$ python3 -q
>>> import numpy as np
>>> np.set_printoptions(precision=1, suppress=True, linewidth=200)
>>> cent = np.array([[1.8, -0.6, 1.5, 0.0], [-1.2, 0.4, -2.1, 0.8]])
>>> rng = np.random.default_rng(38)
>>> feats = np.array([[1, 0],
...     [0, 1],
...     [2, 2],
...     [2, 2],
...     [1, 1],
...     [1, 0],
...     [0, 2],
...     [1, 1],
...     [2, 2],
...     [2, 0],
...     [0, 1],
...     [1, 1],
...     [0, 2],
...     [1, 2],
...     [0, 2],
...     [0, 1],
...     [1, 2],
...     [0, 0],
...     [0, 1],
...     [0, 1],
...     [1, 2],
...     [1, 2],
...     [1, 1],
...     [0, 1],
...     [1, 0],
...     [1, 1],
...     [1, 1],
...     [0, 1],
...     [2, 2],
...     [1, 1],
...     [2, 2],
...     [1, 1],
...     [1, 1],
...     [1, 1],
...     [0, 2],
...     [1, 2]]) @ cent + 0.1 * rng.normal(size=(36, 4))
>>> feats.round(1) + 0
array([[ 1.9, -0.6,  1.5,  0.1],
       [-1.2,  0.6, -2.2,  0.9],
       [ 1.2, -0.3, -1.1,  1.7],
       [ 1.1, -0.5, -1.2,  1.6],
       [ 0.4, -0.3, -0.6,  0.7],
       [ 1.8, -0.6,  1.4,  0. ],
       [-2.3,  0.9, -4.2,  1.6],
       [ 0.6, -0.2, -0.5,  0.6],
       [ 1.2, -0.4, -1.1,  1.5],
       [ 3.8, -1.3,  3.2,  0. ],
       [-1.2,  0.6, -2.3,  0.9],
       [ 0.8, -0.3, -0.5,  0.7],
       [-2.3,  0.8, -4.1,  1.6],
       [-0.6,  0.2, -2.8,  1.7],
       [-2.3,  0.9, -4.1,  1.7],
       [-1.3,  0.4, -2.1,  0.8],
       [-0.6,  0. , -2.8,  1.4],
       [ 0.1,  0. , -0.1,  0. ],
       [-1.3,  0.3, -2.1,  0.8],
       [-1.3,  0.3, -2.1,  1.1],
       [-0.6,  0.3, -2.6,  1.6],
       [-0.8,  0.1, -2.7,  1.7],
       [ 0.6, -0.3, -0.4,  0.8],
       [-1.2,  0.4, -2.3,  0.9],
       [ 1.6, -0.7,  1.3, -0.1],
       [ 0.7,  0. , -0.5,  0.9],
       [ 0.4,  0. , -0.6,  0.9],
       [-1.1,  0.5, -2.2,  0.8],
       [ 1.3, -0.5, -1.2,  1.6],
       [ 0.4, -0.2, -0.6,  1. ],
       [ 1.2, -0.3, -1.2,  1.7],
       [ 0.4, -0.2, -0.7,  0.9],
       [ 0.6, -0.2, -0.6,  0.9],
       [ 0.6, -0.1, -0.6,  0.8],
       [-2.5,  0.9, -4.1,  1.6],
       [-0.5,  0.2, -2.6,  1.6]])
>>> Xs = feats - feats.mean(axis=0)
>>> U, s, vt = np.linalg.svd(Xs, full_matrices=False)
>>> s
array([13.1,  3.5,  0.6,  0.5])
>>> np.round(s ** 2 / (s ** 2).sum(), 1) + 0
array([0.9, 0.1, 0. , 0. ])
>>> (np.sign(U[:, 0]) == np.sign(U[0, 0])).astype(int)
array([1, 0, 1, 1, 1, 1, 0, 1, 1, 1, 0, 1, 0, 0, 0, 0, 0, 1, 0, 0, 0, 0, 1, 0, 1, 1, 1, 0, 1, 1, 1, 1, 1, 1, 0, 0])
>>> np.searchsorted(np.cumsum(s ** 2) / (s ** 2).sum(), 0.9) + 1
np.int64(1)
>>> np.round(Xs.mean(axis=0), 1) + 0
array([0., 0., 0., 0.])
>>> np.round((s ** 2).sum() ** 2 / (s ** 4).sum(), 1)
np.float64(1.2)
>>> q, Rm = np.linalg.qr(feats)
>>> np.abs(np.diag(Rm))
array([8.3, 0.6, 8.9, 0.8])
>>> np.round(q.T @ q, 1) + 0
array([[1., 0., 0., 0.],
       [0., 1., 0., 0.],
       [0., 0., 1., 0.],
       [0., 0., 0., 1.]])
>>> K = np.load("block10.npy")
>>> K.round(1) + 0
array([[-0.2,  0.6, -0.6,  0.2, -0.6],
       [ 0.4, -0.4,  0.1, -0.4, -0.8],
       [-0.1, -0.4, -0.7, -0.5,  0.3],
       [ 0.8,  0.5, -0.1, -0.2,  0.2],
       [-0.4,  0.4,  0.3, -0.7,  0. ]])
>>> # orthonormal columns
>>> hat = np.triu(np.array([[-1, 3, 2, -1, 0],
...     [3, -3, 0, 2, -2],
...     [0, 0, 3, -2, -2],
...     [2, 1, 0, 0, 0],
...     [-2, -3, -3, 1, 2]]), 1) + np.eye(5)
>>> Y = hat @ K @ np.linalg.inv(hat)
>>> round(np.trace(Y), 1), round(float(np.trace(K)), 1)
(np.float64(-1.5), -1.5)
>>> Y
array([[ -0.1,  -1.5,  -1.4,  -1.5,  -8.3],
       [  2.8,  -8.8,  -6.4,   8.2, -30.5],
       [ -0.8,   0.2,   0.4,   0.9,   0.9],
       [  0.8,  -1.9,  -1.7,   1. ,  -6.9],
       [ -0.4,   1.8,   1.2,  -2.2,   5.9]])
>>> np.round(hat @ K - K @ hat, 1) + 0
array([[ 0.1, -1.8, -0.6, -4.3, -2. ],
       [ 2.5, -0.9, -1.5,  2.3,  0. ],
       [-0.7, -1.5, -0.3,  1.1, -2.7],
       [ 0. , -2.4, -1.6, -0.3,  0.8],
       [ 0. ,  1.3,  0.9, -0.6,  1.5]])
>>> np.linalg.matrix_rank(Y)
np.int64(5)
>>> np.poly(Y)
array([ 1. ,  1.5,  0.8, -0.8, -1.5, -1. ])
>>> round(float(np.linalg.det(Y)), 1)
1.0
